$ ipython --no-banner

In [1]: import numpy as np

In [2]: np.set_printoptions(precision=2, suppress=True, linewidth=140, legacy="1.25")

In [3]: tidy = lambda a: np.round(a, 2) + 0

In [4]: W0 = np.array([[-2, 0, 1], [0, -2, 0], [1, 0, -2]])

In [5]: def softmax(z):
   ...:     e = np.exp(z - z.max(axis=-1, keepdims=True))
   ...:     return e / e.sum(axis=-1, keepdims=True)
   ...: 

In [6]: tidy(softmax(10 * W0[0]))
Out[6]: array([0., 0., 1.])

In [7]: tidy(softmax(W0[0] + 3))
Out[7]: array([0.04, 0.26, 0.71])

In [8]: att = W0 @ W0.T / np.sqrt(3)

In [9]: tidy(softmax(att))
Out[9]: 
array([[0.94, 0.05, 0.01],
       [0.08, 0.83, 0.08],
       [0.01, 0.05, 0.94]])

In [10]: tidy(softmax(att + np.triu(np.full(att.shape, -np.inf), 1)))
Out[10]: 
array([[1.  , 0.  , 0.  ],
       [0.09, 0.91, 0.  ],
       [0.01, 0.05, 0.94]])

In [11]: A = np.load("w.npy")

In [12]: print(A)
[[0. 4. 1. 0.]
 [4. 0. 0. 0.]
 [1. 0. 0. 0.]
 [0. 0. 0. 0.]]

In [13]: # symmetric

In [14]: rank = np.linalg.matrix_rank(A)

In [15]: print(rank)
2

In [16]: null = np.linalg.svd(A)[2][rank:].T

In [17]: null.shape
Out[17]: (4, 2)

In [18]: print(A @ null)
[[0. 0.]
 [0. 0.]
 [0. 0.]
 [0. 0.]]

In [19]: print(np.allclose(A @ null, 0))
True

In [20]: np.linalg.matrix_rank(A.T @ A), np.linalg.matrix_rank(A @ A.T)
Out[20]: (2, 2)

In [21]: [int(np.linalg.matrix_rank(A[:, :j + 1])) for j in range(4)]
Out[21]: [1, 2, 2, 2]

In [22]: left, sigma, vt = np.linalg.svd(A)

In [23]: evecs = vt[:(sigma > 1e-8).sum()]

In [24]: rng = np.random.default_rng(296)

In [25]: vec = A[1] + 4 * A[2] + rng.integers(2) * np.eye(4)[2]

In [26]: vec
Out[26]: array([8., 0., 0., 0.])

In [27]: tidy(np.linalg.norm(vec - evecs.T @ evecs @ vec))
Out[27]: 0.0

In [28]: tidy(evecs.T @ evecs)
Out[28]: 
array([[1.  , 0.  , 0.  , 0.  ],
       [0.  , 0.94, 0.24, 0.  ],
       [0.  , 0.24, 0.06, 0.  ],
       [0.  , 0.  , 0.  , 0.  ]])

In [29]: tidy(np.diag(evecs.T @ evecs))
Out[29]: array([1.  , 0.94, 0.06, 0.  ])

In [30]: np.linalg.matrix_rank(np.vstack([A, vec]))
Out[30]: 2

In [31]: r0 = np.array([-1, 0, 1])

In [32]: X = r0[np.abs(np.subtract.outer(np.arange(3), np.arange(3)))]

In [33]: X
Out[33]: 
array([[-1,  0,  1],
       [ 0, -1,  0],
       [ 1,  0, -1]])

In [34]: # looks like rank 2

In [35]: print(np.allclose(X[:-1].T @ np.linalg.lstsq(X[:-1].T, X[-1])[0], X[-1]))
True

In [36]: np.linalg.lstsq(X[:-1].T, X[-1])[2]
Out[36]: 2

In [37]: np.linalg.inv(X)
LinAlgError: Singular matrix


In [38]: W = np.array([[0, 1, -2], [-2, -2, -1], [2, -2, 0]])

In [39]: beta = np.array([2, -2, -2])

In [40]: hid = np.maximum(X @ W + beta, 0)

In [41]: np.linalg.matrix_rank(hid)
Out[41]: 2

In [42]: basis = np.array([[3, 1, 5], [-1, -2, 4], [-2, -4, -5]])

In [43]: W @ basis
Out[43]: 
array([[  3,   6,  14],
       [ -2,   6, -13],
       [  8,   6,   2]])

In [44]: print((X != 0).astype(int))
[[1 0 1]
 [0 1 0]
 [1 0 1]]

In [45]: tidy(np.linalg.det(X))
Out[45]: 0.0

In [46]: print(tidy(np.sort(np.linalg.eigvals(X).real)))
[-2. -1.  0.]

In [47]: print((np.linalg.matrix_power((X != 0) + (X.T != 0) + np.eye(3), 3) > 0).astype(int))
[[1 0 1]
 [0 1 0]
 [1 0 1]]

In [48]: data = np.load("m.npy")

In [49]: data
Out[49]: 
array([[  3,  -1,  -5,  -3],
       [  9,  -3, -15,  -9]])

In [50]: print(np.argsort(-np.linalg.norm(data, axis=0).round(6), kind="stable")[:3])
[2 0 3]

In [51]: tidy(np.linalg.norm(data, 2) / np.linalg.norm(data))
Out[51]: 1.0

In [52]: r0, v = data[0], data[1]

In [53]: r0 @ v
Out[53]: 132

In [54]: r0 @ r0
Out[54]: 44

In [55]: p = (r0 @ v) / (r0 @ r0) * r0

In [56]: np.outer(r0, v)
Out[56]: 
array([[ 27,  -9, -45, -27],
       [ -9,   3,  15,   9],
       [-45,  15,  75,  45],
       [-27,   9,  45,  27]])

In [57]: v - p
Out[57]: array([0., 0., 0., 0.])

In [58]: print((v - p) @ r0)
0.0

In [59]: arr = np.loadtxt("out6.csv", delimiter=",")

In [60]: arr
Out[60]: 
array([[ 0., -3., -3.,  0.],
       [-1.,  0., -3., -3.],
       [ 0., -1., -1.,  3.],
       [-3.,  3., -2., -1.]])

In [61]: vec = np.array([2, 1, 3, 2])

In [62]: rhs = arr @ vec

In [63]: beta, lr = np.zeros(4), 1 / np.linalg.norm(arr, 2) ** 2

In [64]: for i in range(200):
    ...:     beta -= lr * arr.T @ (arr @ beta - rhs)
    ...:     if i % 50 == 0: print(i, round(np.linalg.norm(arr @ beta - rhs), 2))
    ...: 
0 3.24
50 0.29
100 0.23
150 0.19

In [65]: tidy(np.linalg.cond(arr))
Out[65]: 16.05

In [66]: Q, r_ = np.linalg.qr(arr)

In [67]: Q.shape, r_.shape
Out[67]: ((4, 4), (4, 4))

In [68]: np.allclose(r_.T @ r_, arr.T @ arr)
Out[68]: True

In [69]: tidy(r_)
Out[69]: 
array([[-3.16,  2.85, -2.85, -1.9 ],
       [ 0.  ,  3.3 ,  3.66, -0.18],
       [ 0.  ,  0.  , -1.21, -2.7 ],
       [ 0.  ,  0.  ,  0.  , -2.85]])

In [70]: tidy(np.abs(np.diag(r_)))
Out[70]: array([3.16, 3.3 , 1.21, 2.85])

In [71]: tidy(Q.T @ Q)
Out[71]: 
array([[1., 0., 0., 0.],
       [0., 1., 0., 0.],
       [0., 0., 1., 0.],
       [0., 0., 0., 1.]])

In [72]: vec = np.array([-3, 1, 1, -2])

In [73]: tidy(r_ @ np.ones(4))
Out[73]: array([-5.06,  6.78, -3.91, -2.85])

In [74]: tidy(r_ * vec)
Out[74]: 
array([[ 9.49,  2.85, -2.85,  3.79],
       [ 0.  ,  3.3 ,  3.66,  0.36],
       [ 0.  ,  0.  , -1.21,  5.39],
       [ 0.  ,  0.  ,  0.  ,  5.69]])

In [75]: tidy((r_ * vec).sum(axis=1))
Out[75]: array([13.28,  7.33,  4.18,  5.69])

In [76]: hat = np.triu(np.array([[5, 0, 0, 5], [-1, -4, 1, 2], [1, -5, -4, 4], [4, 1, -1, -5]]), 1) + np.eye(4)

In [77]: other = hat @ A @ np.linalg.inv(hat)

In [78]: other
Out[78]: 
array([[  0.,   4.,  -3.,   4.],
       [  5.,   0.,   0., -25.],
       [  1.,   0.,   0.,  -5.],
       [  0.,   0.,   0.,   0.]])

In [79]: tidy(np.linalg.det(other))
Out[79]: 0.0

In [80]: np.poly(other)
Out[80]: array([  1.,   0., -17.,   0.,   0.])

In [81]: np.trace(other), np.trace(A)
Out[81]: (0.0, 0.0)

In [82]: other = arr / np.sqrt((arr ** 2).mean(axis=1, keepdims=True))

In [83]: arr - arr.mean(axis=1, keepdims=True)
Out[83]: 
array([[ 1.5 , -1.5 , -1.5 ,  1.5 ],
       [ 0.75,  1.75, -1.25, -1.25],
       [-0.25, -1.25, -1.25,  2.75],
       [-2.25,  3.75, -1.25, -0.25]])

In [84]: np.linalg.matrix_rank(other) == np.linalg.matrix_rank(arr)
Out[84]: True

In [85]: np.linalg.matrix_rank(arr - arr.mean(axis=1, keepdims=True))
Out[85]: 3

In [86]: m1 = np.loadtxt("data.csv", delimiter=",")

In [87]: tidy(m1)
Out[87]: 
array([[-7.24, -4.97, -4.79],
       [ 6.33,  6.04,  4.85],
       [-9.19,  3.12, -2.4 ],
       [-9.04,  3.71, -2.11],
       [-3.69,  9.06,  2.08],
       [ 9.1 , -3.52,  2.21],
       [-4.89,  8.61,  1.43],
       [ 6.81,  5.51,  4.83],
       [-5.94,  8.01,  0.79],
       [ 8.61, -4.85,  1.5 ],
       [ 6.8 , -7.33, -0.18],
       [ 8.57,  2.67,  4.41],
       [ 7.73,  4.25,  4.7 ],
       [-8.9 , -1.78, -4.2 ],
       [-2.7 , -8.56, -4.4 ],
       [ 5.89,  6.47,  4.84],
       [-5.05,  8.53,  1.34],
       [-5.5 ,  8.28,  1.06]])

In [88]: # looks like rank 2

In [89]: Xs = m1 - m1.mean(axis=0)

In [90]: evecs = np.linalg.svd(Xs)[2][:2]

In [91]: other = Xs - Xs @ evecs.T @ evecs

In [92]: tidy(np.linalg.norm(other) / np.linalg.norm(Xs))
Out[92]: 0.0

In [93]: tidy(np.diag(evecs.T @ evecs))
Out[93]: array([0.88, 0.88, 0.23])

In [94]: np.linalg.norm(other, axis=1).round(6).argmax()
Out[94]: 0

In [95]: tidy(np.cov(Xs @ evecs.T, rowvar=False))
Out[95]: 
array([[59.64,  0.  ],
       [ 0.  , 39.29]])
